In [1]: import numpy as np

In [2]: from numpy import linalg as LA

In [3]: np.set_printoptions(precision=4, suppress=True, linewidth=120)

In [4]: X = np.load("dump.npy")

In [5]: print(X)
[[ 4  0]
 [ 0 -7]]

In [6]: out = X / LA.norm(X, axis=1, keepdims=True)

In [7]: cov = out @ out.T

In [8]: print((cov - 2 * np.eye(2)).round(6).argmax(axis=1))
[1 0]

In [9]: print((np.abs(cov) > 0.9).astype(int))
[[1 0]
 [0 1]]

In [10]: print(cov[0])
[1. 0.]

In [11]: print(np.degrees(np.arccos(np.clip(cov[0, 1], -1, 1))))
90.0

In [12]: w, vecs = LA.eigh(X)

In [13]: print(np.abs(vecs[:, -1]))
[1. 0.]

In [14]: print(vecs.T @ X @ vecs)
[[-7.  0.]
 [ 0.  4.]]

In [15]: print((w > 1e-8).sum(), (w < -1e-8).sum())
1 1

In [16]: print(w)
[-7.  4.]

In [17]: print(LA.eigvalsh(X @ X))
[16. 49.]

In [18]: print(round(LA.eigvalsh(X).min(), 4))
-7.0

In [19]: w, vecs = LA.eig(X)

In [20]: print(np.sort(LA.eigvals(X @ X)))
[16. 49.]

In [21]: E = np.array([[-0.5, 0.8, -1.4, 0.2, -1.0, -1.4],
    ...:     [-0.1, 0.0, 0.3, 0.2, 0.9, 0.5],
    ...:     [-0.7, 1.5, 0.4, -0.5, 0.0, -0.7],
    ...:     [-0.4, 1.9, -0.3, -1.3, 0.5, 1.1],
    ...:     [0.9, -0.4, 1.1, -1.3, 0.2, -0.9]])

In [22]: rng = np.random.default_rng(808782)

In [23]: E[0] = E[3] + 0.02 * rng.normal(size=6)

In [24]: print(E)
[[-0.3826  1.8667 -0.3093 -1.2989  0.5064  1.1359]
 [-0.1     0.      0.3     0.2     0.9     0.5   ]
 [-0.7     1.5     0.4    -0.5     0.     -0.7   ]
 [-0.4     1.9    -0.3    -1.3     0.5     1.1   ]
 [ 0.9    -0.4     1.1    -1.3     0.2    -0.9   ]]

In [25]: print([round(float(x), 4) for x in LA.svd(E, compute_uv=False)[:3]])
[3.931, 2.2207, 1.4955]

In [26]: print(LA.matrix_rank(E, rtol=0.1))
4

In [27]: print(E.ravel(order="F"))
[-0.3826 -0.1    -0.7    -0.4     0.9     1.8667  0.      1.5     1.9    -0.4    -0.3093  0.3     0.4    -0.3
  1.1    -1.2989  0.2    -0.5    -1.3    -1.3     0.5064  0.9     0.      0.5     0.2     1.1359  0.5    -0.7
  1.1    -0.9   ]

In [28]: print(E.reshape(2, -1))
[[-0.3826  1.8667 -0.3093 -1.2989  0.5064  1.1359 -0.1     0.      0.3     0.2     0.9     0.5    -0.7     1.5
   0.4   ]
 [-0.5     0.     -0.7    -0.4     1.9    -0.3    -1.3     0.5     1.1     0.9    -0.4     1.1    -1.3     0.2
  -0.9   ]]

In [29]: t3 = E.reshape(5, 2, -1)

In [30]: print(np.einsum("ihd,ihd->ih", t3, t3))
[[3.7265 3.2338]
 [0.1    1.1   ]
 [2.9    0.74  ]
 [3.86   3.15  ]
 [2.18   2.54  ]]

In [31]: print(t3.shape)
(5, 2, 3)

In [32]: print(t3.transpose(1, 0, 2))
[[[-0.3826  1.8667 -0.3093]
  [-0.1     0.      0.3   ]
  [-0.7     1.5     0.4   ]
  [-0.4     1.9    -0.3   ]
  [ 0.9    -0.4     1.1   ]]

 [[-1.2989  0.5064  1.1359]
  [ 0.2     0.9     0.5   ]
  [-0.5     0.     -0.7   ]
  [-1.3     0.5     1.1   ]
  [-1.3     0.2    -0.9   ]]]

In [33]: print(np.einsum("ihd,jhd->hij", t3, t3).shape)
(2, 5, 5)

In [34]: Uu, sigma, Vt = LA.svd(E)

In [35]: print(np.argmax(sigma[:-1] / (sigma[1:] + 1e-6)) + 1)
4

In [36]: print(sigma)
[3.931  2.2207 1.4955 0.9537 0.0042]

In [37]: out = Uu[:, :4] @ np.diag(sigma[:4]) @ Vt[:4]

In [38]: print(LA.matrix_rank(out))
4

In [39]: print(round(np.abs(E - out).max(), 4))
0.0016

In [40]: print(LA.matrix_rank(E, rtol=0.05))
4

In [41]: m1 = np.array([[0.0, 0.0, 0.0, 2.0],
    ...:     [0.0, 0.0, 0.0, 1.0],
    ...:     [0.0, 0.0, 0.0, 2.0],
    ...:     [2.0, 1.0, 2.0, 0.0]])

In [42]: print(LA.matrix_power(m1, 2))
[[4. 2. 4. 0.]
 [2. 1. 2. 0.]
 [4. 2. 4. 0.]
 [0. 0. 0. 9.]]

In [43]: print((m1 + m1.T) / 2)
[[0. 0. 0. 2.]
 [0. 0. 0. 1.]
 [0. 0. 0. 2.]
 [2. 1. 2. 0.]]

In [44]: print((m1 - m1.T) / 2)
[[0. 0. 0. 0.]
 [0. 0. 0. 0.]
 [0. 0. 0. 0.]
 [0. 0. 0. 0.]]

In [45]: print(round(np.abs(LA.eigvals(m1)).max(), 4))
3.0

In [46]: print(LA.lstsq(m1[:-1].T, m1[-1])[2])
1

In [47]: print(m1 @ LA.pinv(m1) @ m1)
[[0. 0. 0. 2.]
 [0. 0. 0. 1.]
 [0. 0. 0. 2.]
 [2. 1. 2. 0.]]

In [48]: print(np.unique(m1.round(6), axis=0).shape)
(3, 4)

In [49]: print(round(LA.det(2 * m1), 4), np.round(LA.det(m1), 4))
0.0 0.0

In [50]: print(np.kron(np.eye(2, dtype=int), m1))
[[0. 0. 0. 2. 0. 0. 0. 0.]
 [0. 0. 0. 1. 0. 0. 0. 0.]
 [0. 0. 0. 2. 0. 0. 0. 0.]
 [2. 1. 2. 0. 0. 0. 0. 0.]
 [0. 0. 0. 0. 0. 0. 0. 2.]
 [0. 0. 0. 0. 0. 0. 0. 1.]
 [0. 0. 0. 0. 0. 0. 0. 2.]
 [0. 0. 0. 0. 2. 1. 2. 0.]]

In [51]: print(np.round(LA.eigvals(m1), 4) + 0)
[-3.  0.  3.  0.]

In [52]: print(round(float(LA.det(m1.T)), 4))
0.0

In [53]: print(E.shape)
(5, 6)

In [54]: print(round(LA.norm(E), 4))
4.8508

In [55]: print(np.abs(E).max())
1.9

In [56]: print(np.count_nonzero(E))
28

In [57]: print(np.diff(E, axis=0))
[[ 0.2826 -1.8667  0.6093  1.4989  0.3936 -0.6359]
 [-0.6     1.5     0.1    -0.7    -0.9    -1.2   ]
 [ 0.3     0.4    -0.7    -0.8     0.5     1.8   ]
 [ 1.3    -2.3     1.4     0.     -0.3    -2.    ]]

In [58]: print(E.mean(axis=0))
[-0.1365  0.9733  0.2381 -0.8398  0.4213  0.2272]

In [59]: print(np.round(E.sum(axis=1), 4) + 0)
[ 1.5181  1.8     0.      1.5    -0.4   ]

In [60]: print(LA.svd(E, compute_uv=False))
[3.931  2.2207 1.4955 0.9537 0.0042]

In [61]: mat = np.loadtxt("mat.csv", delimiter=",")

In [62]: print(mat)
[[ -7.8205   6.2379   2.291   -9.4723   3.9635   0.2244  14.0117 -10.2058]
 [  1.3824  -2.3909  -1.1723  -4.723   -0.3222   0.0642   4.1762  -0.7571]
 [ -3.0965   1.2197   0.1565  -8.6368   2.0245  -0.2256  11.3886  -5.9688]]

In [63]: W = np.array([[-2, 1, -1, 1, -1],
    ...:     [2, 2, 1, -2, 2],
    ...:     [0, -2, 0, -2, -1],
    ...:     [2, -1, 1, 2, -2],
    ...:     [2, 2, -1, 1, 0],
    ...:     [-1, 1, 0, -1, 1],
    ...:     [2, 1, 2, 0, 1],
    ...:     [-2, 1, -1, 1, 0]])

In [64]: c = np.array([-8, -5, 2, -8, 9])

In [65]: hid = np.maximum(mat @ W + c, 0)

In [66]: print((hid > 0).mean(axis=0))
[0.6667 1.     1.     0.     1.    ]

In [67]: print(LA.matrix_rank(hid))
3

In [68]: print(hid)
[[57.3098 16.5029 40.8518  0.     60.186 ]
 [ 0.      1.5071  2.9354  0.     17.6945]
 [22.3482 11.9099 24.4009  0.     42.816 ]]

In [69]: cent = np.array([[0, 2], [2, 2], [1, 0], [1, 2], [1, 0]])

In [70]: print((hid @ cent).round(6).argmax(axis=1))
[1 0 0]

In [71]: vec = np.array([0, 0, 3, 1, 1])

In [72]: print(hid * vec)
[[  0.       0.     122.5554   0.      60.186 ]
 [  0.       0.       8.8062   0.      17.6945]
 [  0.       0.      73.2027   0.      42.816 ]]

In [73]: print(hid @ (2 * vec))
[365.4828  53.0014 232.0374]

In [74]: Uu, sigma, Vt = LA.svd(mat)

In [75]: print(sigma)
[27.7009  6.9487  0.5186]

In [76]: out = Uu[:, :2] @ np.diag(sigma[:2]) @ Vt[:2]

In [77]: print(np.round(np.abs(mat - out).max(), 4))
0.2032

In [78]: print(LA.matrix_rank(mat, rtol=0.05))
2

In [79]: print(round(LA.norm(mat - out) / LA.norm(mat), 4))
0.0182
